>>> import numpy as np
>>> np.set_printoptions(precision=2, suppress=True, linewidth=100)
>>> tidy = lambda a: np.round(a, 2) + 0
>>> M = np.load("w.npy")
>>> M
array([[ 1,  1,  1,  1, -1, -1, -1, -1],
       [ 1,  1,  1,  1,  1,  1,  1,  1],
       [ 1, -1, -1,  1, -1,  1,  1, -1],
       [ 1,  1, -1, -1,  1,  1, -1, -1],
       [ 1, -1, -1,  1,  1, -1, -1,  1],
       [ 1, -1,  1, -1,  1, -1,  1, -1],
       [ 1,  1, -1, -1, -1, -1,  1,  1],
       [ 1, -1,  1, -1, -1,  1, -1,  1]])
>>> left, s, Vh = np.linalg.svd(M, full_matrices=False)
>>> np.sqrt((s ** 2).sum()), tidy(np.linalg.norm(M))
(np.float64(8.0), np.float64(8.0))
>>> print(tidy(left.T @ M @ Vh.T))
[[2.83 0.   0.   0.   0.   0.   0.   0.  ]
 [0.   2.83 0.   0.   0.   0.   0.   0.  ]
 [0.   0.   2.83 0.   0.   0.   0.   0.  ]
 [0.   0.   0.   2.83 0.   0.   0.   0.  ]
 [0.   0.   0.   0.   2.83 0.   0.   0.  ]
 [0.   0.   0.   0.   0.   2.83 0.   0.  ]
 [0.   0.   0.   0.   0.   0.   2.83 0.  ]
 [0.   0.   0.   0.   0.   0.   0.   2.83]]
>>> out = M / np.linalg.norm(M, axis=1, keepdims=True)
>>> gram = out @ out.T
>>> print(tidy(gram[1]))
[0. 1. 0. 0. 0. 0. 0. 0.]
>>> tidy(np.linalg.norm(out, axis=1))
array([1., 1., 1., 1., 1., 1., 1., 1.])
>>> np.degrees(np.arccos(np.clip(gram[1, 3], -1, 1)))
np.float64(90.0)
>>> print(tidy(gram))
[[1. 0. 0. 0. 0. 0. 0. 0.]
 [0. 1. 0. 0. 0. 0. 0. 0.]
 [0. 0. 1. 0. 0. 0. 0. 0.]
 [0. 0. 0. 1. 0. 0. 0. 0.]
 [0. 0. 0. 0. 1. 0. 0. 0.]
 [0. 0. 0. 0. 0. 1. 0. 0.]
 [0. 0. 0. 0. 0. 0. 1. 0.]
 [0. 0. 0. 0. 0. 0. 0. 1.]]
>>> np.argwhere(np.triu(np.abs(gram) > 0.95, 1))
array([], shape=(0, 2), dtype=int64)
